% ipython --no-banner

In [1]: import numpy as np

In [2]: import numpy.linalg as la

In [3]: np.set_printoptions(precision=2, suppress=True, linewidth=200)

In [4]: data = np.load("sample17.npy")

In [5]: data
Out[5]: 
array([[ -2,   1,   2],
       [  3,   2,   3],
       [-11,  -5,  -7]])

In [6]: np.argsort(-la.norm(data, axis=0).round(6), kind="stable")[:3]
Out[6]: array([0, 2, 1])

In [7]: np.round(la.norm(data, 2) / la.norm(data), 2)
Out[7]: np.float64(0.98)

In [8]: la.matrix_rank(data, rtol=0.1)
Out[8]: np.int64(2)

In [9]: la.cond(data) > 100
Out[9]: np.True_

In [10]: u, g = data[2], data[0]

In [11]: u @ g
Out[11]: np.int64(3)

In [12]: pr = (u @ g) / (u @ u) * u

In [13]: round(float((g - pr) @ u), 2)
Out[13]: -0.0

In [14]: la.matrix_rank(np.outer(u, g))
Out[14]: np.int64(1)

In [15]: np.outer(u, g)
Out[15]: 
array([[ 22, -11, -22],
       [ 10,  -5, -10],
       [ 14,  -7, -14]])

In [16]: pr
Out[16]: array([-0.17, -0.08, -0.11])

In [17]: G = data.T @ data

In [18]: G
Out[18]: 
array([[134,  59,  82],
       [ 59,  30,  43],
       [ 82,  43,  62]])

In [19]: np.diag(G)
Out[19]: array([134,  30,  62])

In [20]: np.trace(G), (data ** 2).sum()
Out[20]: (np.int64(226), np.int64(226))

In [21]: np.round(la.svd(data, compute_uv=False) ** 2, 2) + 0
Out[21]: array([216.13,   9.87,   0.  ])

In [22]: np.allclose(G, G.T)
Out[22]: True

In [23]: u = np.array([3, 2, -1])

In [24]: g = np.array([0, 3, 1, 0])

In [25]: K = np.outer(u, g)

In [26]: K
Out[26]: 
array([[ 0,  9,  3,  0],
       [ 0,  6,  2,  0],
       [ 0, -3, -1,  0]])

In [27]: # columns 0 and 3 are equal

In [28]: rk = la.matrix_rank(K)

In [29]: rk
Out[29]: np.int64(1)

In [30]: N = la.svd(K)[2][rk:].T

In [31]: la.matrix_rank(K.T @ K), la.matrix_rank(K @ K.T)
Out[31]: (np.int64(1), np.int64(1))

In [32]: np.allclose(K @ N, 0)
Out[32]: True

In [33]: [int(la.matrix_rank(np.delete(K, i, axis=0))) for i in range(3)]
Out[33]: [1, 1, 1]

In [34]: np.round(K @ N, 2) + 0
Out[34]: 
array([[0., 0., 0.],
       [0., 0., 0.],
       [0., 0., 0.]])

In [35]: [int(la.matrix_rank(K[:, :j + 1])) for j in range(4)]
Out[35]: [0, 1, 1, 1]

In [36]: [int(la.matrix_rank(K[:i])) for i in range(1, len(K) + 1)]
Out[36]: [1, 1, 1]

In [37]: U, sig, VT = la.svd(K)

In [38]: np.argmax(sig[:-1] / (sig[1:] + 1e-6)) + 1
Out[38]: np.int64(1)

In [39]: other = U[:, :1] @ np.diag(sig[:1]) @ VT[:1]

In [40]: round(float(np.abs(K - other).max()), 2)
Out[40]: 0.0

In [41]: other
Out[41]: 
array([[ 0.,  9.,  3.,  0.],
       [ 0.,  6.,  2.,  0.],
       [ 0., -3., -1.,  0.]])

In [42]: round(la.norm(K - other) / la.norm(K), 2)
Out[42]: np.float64(0.0)

In [43]: np.round(la.norm(K - other, 2), 2), round(sig[1], 2)
Out[43]: (np.float64(0.0), np.float64(0.0))

In [44]: U, sig, VT = la.svd(K)

In [45]: V = VT[:(sig > 1e-8).sum()]

In [46]: rng = np.random.default_rng(66486)

In [47]: vec = K[1] + 4 * K[2] + rng.integers(2) * np.eye(4)[3]

In [48]: vec
Out[48]: array([ 0., -6., -2.,  1.])

In [49]: la.matrix_rank(np.vstack([K, vec]))
Out[49]: np.int64(2)

In [50]: np.diag(V.T @ V)
Out[50]: array([0. , 0.9, 0.1, 0. ])

In [51]: other = np.array([[5, 3], [2, 4], [5, 3], [5, 3]])

In [52]: np.einsum("ik,kj->ij", K, other)
Out[52]: 
array([[ 33,  45],
       [ 22,  30],
       [-11, -15]])

In [53]: np.vstack([K, other.T]).shape
Out[53]: (5, 4)

In [54]: K @ other
Out[54]: 
array([[ 33,  45],
       [ 22,  30],
       [-11, -15]])

In [55]: np.einsum("ij,ij->i", K, K)
Out[55]: array([90, 40, 10])

In [56]: other.T @ K.T
Out[56]: 
array([[ 33,  22, -11],
       [ 45,  30, -15]])

In [57]: other = np.array([[2, 2], [3, -2], [-1, -2]])

In [58]: C = np.array([[1, -1, 2, -2], [-3, -2, -2, 0]])

In [59]: M = other @ C

In [60]: M
Out[60]: 
array([[-4, -6,  0, -4],
       [ 9,  1, 10, -6],
       [ 5,  5,  2,  2]])

In [61]: # rows and columns are dependent

In [62]: U, sig, VT = la.svd(M)

In [63]: V = VT[:(sig > 1e-8).sum()]

In [64]: vec = M[2] + -1 * M[0] + rng.integers(2) * np.eye(4)[1]

In [65]: vec
Out[65]: array([ 9., 12.,  2.,  6.])

In [66]: np.diag(V.T @ V)
Out[66]: array([0.53, 0.53, 0.47, 0.47])

In [67]: np.allclose(V.T @ V @ vec, vec)
Out[67]: False

In [68]: V.T @ V
Out[68]: 
array([[ 0.53,  0.33,  0.37, -0.03],
       [ 0.33,  0.53, -0.03,  0.37],
       [ 0.37, -0.03,  0.47, -0.33],
       [-0.03,  0.37, -0.33,  0.47]])

In [69]: rk = la.matrix_rank(M)

In [70]: rk
Out[70]: np.int64(2)

In [71]: N = la.svd(M)[2][rk:].T

In [72]: [int(la.matrix_rank(M[:i])) for i in range(1, len(M) + 1)]
Out[72]: [1, 2, 2]

In [73]: [int(la.matrix_rank(np.delete(M, i, axis=0))) for i in range(3)]
Out[73]: [2, 2, 2]

In [74]: vec = np.array([0, 0, 0, 2])

In [75]: M @ np.ones(4)
Out[75]: array([-14.,  14.,  14.])

In [76]: M @ np.eye(4)[2]
Out[76]: array([ 0., 10.,  2.])

In [77]: M @ vec
Out[77]: array([ -8, -12,   4])

In [78]: la.norm(M @ vec) <= la.norm(M, 2) * la.norm(vec) + 1e-9
Out[78]: np.True_

In [79]: np.sign((M @ vec).round(6))
Out[79]: array([-1, -1,  1])

In [80]: la.cond(K) > 100
Out[80]: np.True_

In [81]: round(la.norm(K, 2) / la.norm(K), 2)
Out[81]: np.float64(1.0)

In [82]: np.argsort(-la.norm(K, axis=0).round(6), kind="stable")[:3]
Out[82]: array([1, 2, 0])

In [83]: arr = np.array([[1, 0, 0, 0], [0, 0, -2, 0], [0, 1, 3, -1]])

In [84]: # column 2 dominates

In [85]: other = np.array([[-2, -3], [3, -2]])

In [86]: C = np.kron(other, arr)

In [87]: C
Out[87]: 
array([[-2,  0,  0,  0, -3,  0,  0,  0],
       [ 0,  0,  4,  0,  0,  0,  6,  0],
       [ 0, -2, -6,  2,  0, -3, -9,  3],
       [ 3,  0,  0,  0, -2,  0,  0,  0],
       [ 0,  0, -6,  0,  0,  0,  4,  0],
       [ 0,  3,  9, -3,  0, -2, -6,  2]])

In [88]: la.matrix_rank(C)
Out[88]: np.int64(6)

In [89]: round(la.norm(C, 2), 2), np.round(la.norm(other, 2) * la.norm(arr, 2), 2)
Out[89]: (np.float64(13.7), np.float64(13.7))

In [90]: G = arr.T @ arr

In [91]: G
Out[91]: 
array([[ 1,  0,  0,  0],
       [ 0,  1,  3, -1],
       [ 0,  3, 13, -3],
       [ 0, -1, -3,  1]])

In [92]: la.matrix_rank(G)
Out[92]: np.int64(3)

In [93]: np.diag(G)
Out[93]: array([ 1,  1, 13,  1])

In [94]: la.svd(arr, compute_uv=False) ** 2
Out[94]: array([14.45,  1.  ,  0.55])

In [95]: np.round(la.eigvalsh(G)[::-1], 2) + 0
Out[95]: array([14.45,  1.  ,  0.55,  0.  ])

In [96]: F = np.array([[2, 3, 0], [-1, 2, -2], [-1, 3, 3], [-1, 2, -2]])

In [97]: # rows 1 and 3 are equal

In [98]: proj = F @ la.solve(F.T @ F, F.T)

In [99]: np.diag(proj)
Out[99]: array([1. , 0.5, 1. , 0.5])

In [100]: la.matrix_rank(np.eye(4) - proj)
Out[100]: np.int64(1)

In [101]: np.round(la.eigvalsh(proj), 2) + 0
Out[101]: array([0., 1., 1., 1.])

In [102]: vec = np.array([1, 2, 2])

In [103]: target = F @ vec

In [104]: la.lstsq(F, target)[0]
Out[104]: array([1., 2., 2.])

In [105]: target = target + 0.3 * rng.normal(size=4)

In [106]: target
Out[106]: array([ 7.72, -1.24, 11.61, -1.06])

In [107]: b, *_ = la.lstsq(F, target)

In [108]: b.round()
Out[108]: array([1., 2., 2.])

In [109]: round(float(la.norm(target - F @ b)), 2)
Out[109]: 0.13

In [110]: [round(float(la.norm(la.solve(F.T @ F + lam * np.eye(3), F.T @ target))), 2) for lam in (0, 1, 10, 100)]
Out[110]: [3.06, 2.91, 2.05, 0.54]

In [111]: vec = np.array([-2, 0, 0])

In [112]: target = F @ vec

In [113]: b, lr = np.zeros(3), 1 / la.norm(F, 2) ** 2

In [114]: for i in range(150):
     ...:     b -= lr * F.T @ (F @ b - target)
     ...:     if i % 50 == 0: print(i, round(la.norm(F @ b - target), 2))
     ...: 
0 3.85
50 0.0
100 0.0

In [115]: b.round(2) + 0
Out[115]: array([-2.,  0.,  0.])

In [116]: feats = np.array([[-4.24, -13.3, -3.53],
     ...:     [2.4, 7.65, 2.01],
     ...:     [-1.84, -5.7, -1.49],
     ...:     [-4.11, -13.25, -3.47],
     ...:     [-1.82, -5.61, -1.56],
     ...:     [-4.18, -13.35, -3.54],
     ...:     [-5.45, -16.97, -4.47],
     ...:     [-1.81, -5.7, -1.51],
     ...:     [-5.44, -17.08, -4.55],
     ...:     [-3.64, -11.37, -2.94],
     ...:     [-2.32, -7.56, -1.97],
     ...:     [2.96, 9.47, 2.49],
     ...:     [5.42, 17.19, 4.52],
     ...:     [-1.18, -3.75, -1.01],
     ...:     [-0.64, -1.89, -0.54],
     ...:     [0.63, 1.88, 0.44],
     ...:     [-4.15, -13.35, -3.44],
     ...:     [-4.7, -15.1, -4.08],
     ...:     [0.02, 0.02, -0.02]])

In [117]: # column 1 dominates

In [118]: Xs = feats - feats.mean(axis=0)

In [119]: U, sig, VT = la.svd(Xs, full_matrices=False)

In [120]: np.abs(VT[0]).argmax()
Out[120]: np.int64(1)

In [121]: la.matrix_rank(Xs)
Out[121]: np.int64(3)

In [122]: np.round(sig ** 2 / (sig ** 2).sum(), 2) + 0
Out[122]: array([1., 0., 0.])

In [123]: dist = la.norm(feats[:, None] - feats[None], axis=-1)

In [124]: la.matrix_rank(dist ** 2)
Out[124]: np.int64(5)

In [125]: np.unravel_index(dist.round(6).argmax(), dist.shape)
Out[125]: (np.int64(8), np.int64(12))

In [126]: dist[7].round(6).argsort(kind="stable")[:4]
Out[126]: array([ 7,  2,  4, 10])

In [127]: (dist + 1e9 * np.eye(19)).round(6).argmin(axis=1)
Out[127]: array([ 5, 11,  7, 16,  7,  0,  8,  2,  6,  3,  2,  1, 11, 14, 13, 18,  5,  5, 15])

In [128]: Xs = (feats - feats.mean(axis=0)) / feats.std(axis=0)

In [129]: Xs.std(axis=0)
Out[129]: array([1., 1., 1.])

In [130]: b = la.lstsq(np.delete(Xs, 1, axis=1), Xs[:, 1])[0]

In [131]: round(float(1 - np.var(Xs[:, 1] - np.delete(Xs, 1, axis=1) @ b)), 2)
Out[131]: 1.0

In [132]: np.abs(b).argmax()
Out[132]: np.int64(0)

In [133]: b
Out[133]: array([0.53, 0.47])

In [134]: mat = np.load("a.npy")

In [135]: mat
Out[135]: 
array([[-2, -3,  2],
       [-3, -4,  1],
       [ 2,  1, -2]])

In [136]: # equal to its transpose

In [137]: vals, V = la.eigh(mat)

In [138]: vec = np.array([1, -2, -1])

In [139]: round(vec @ mat @ vec / (vec @ vec), 2), round(vals[0], 2), round(float(vals[-1]), 2)
Out[139]: (np.float64(-1.33), np.float64(-6.98), 0.67)

In [140]: V * np.abs(vals) @ V.T
Out[140]: 
array([[ 2.85,  2.55, -1.53],
       [ 2.55,  4.23, -1.25],
       [-1.53, -1.25,  2.26]])

In [141]: (np.sign(V[:, -1].round(6)) == np.sign(V[0, -1].round(6))).astype(int)
Out[141]: array([1, 0, 1])

In [142]: vec = np.array([-3, 3, 1])

In [143]: a = np.maximum(mat @ vec, 0)

In [144]: np.flatnonzero(a > 1e-9)
Out[144]: array([], dtype=int64)

In [145]: a
Out[145]: array([0, 0, 0])

In [146]: np.maximum(mat @ vec, 0) - np.maximum(-mat @ vec, 0)
Out[146]: array([-1, -2, -5])

In [147]: np.maximum(mat @ (3 * vec), 0)
Out[147]: array([0, 0, 0])

In [148]: mat.T @ a
Out[148]: array([0, 0, 0])

In [149]: mat.mean(axis=0)
Out[149]: array([-1.  , -2.  ,  0.33])

In [150]: np.unravel_index(np.abs(mat).argmax(), mat.shape)
Out[150]: (np.int64(1), np.int64(1))

In [151]: mat.sum(axis=1)
Out[151]: array([-3, -6,  1])

In [152]: other = np.array([[1, 1], [1, 3], [2, 0]])

In [153]: X = np.tile(other, (2, 3))

In [154]: X
Out[154]: 
array([[1, 1, 1, 1, 1, 1],
       [1, 3, 1, 3, 1, 3],
       [2, 0, 2, 0, 2, 0],
       [1, 1, 1, 1, 1, 1],
       [1, 3, 1, 3, 1, 3],
       [2, 0, 2, 0, 2, 0]])

In [155]: la.lstsq(X[:-1].T, X[-1])[2]
Out[155]: np.int32(2)

In [156]: round(np.trace(la.pinv(X) @ X), 2)
Out[156]: np.float64(2.0)

In [157]: np.round(X @ la.pinv(X) @ X, 2) + 0
Out[157]: 
array([[1., 1., 1., 1., 1., 1.],
       [1., 3., 1., 3., 1., 3.],
       [2., 0., 2., 0., 2., 0.],
       [1., 1., 1., 1., 1., 1.],
       [1., 3., 1., 3., 1., 3.],
       [2., 0., 2., 0., 2., 0.]])

In [158]: np.abs(np.diag(la.qr(X)[1])) > 1e-9
Out[158]: array([ True,  True, False, False, False, False])

In [159]: np.unique(X.round(6), axis=0).shape
Out[159]: (3, 6)
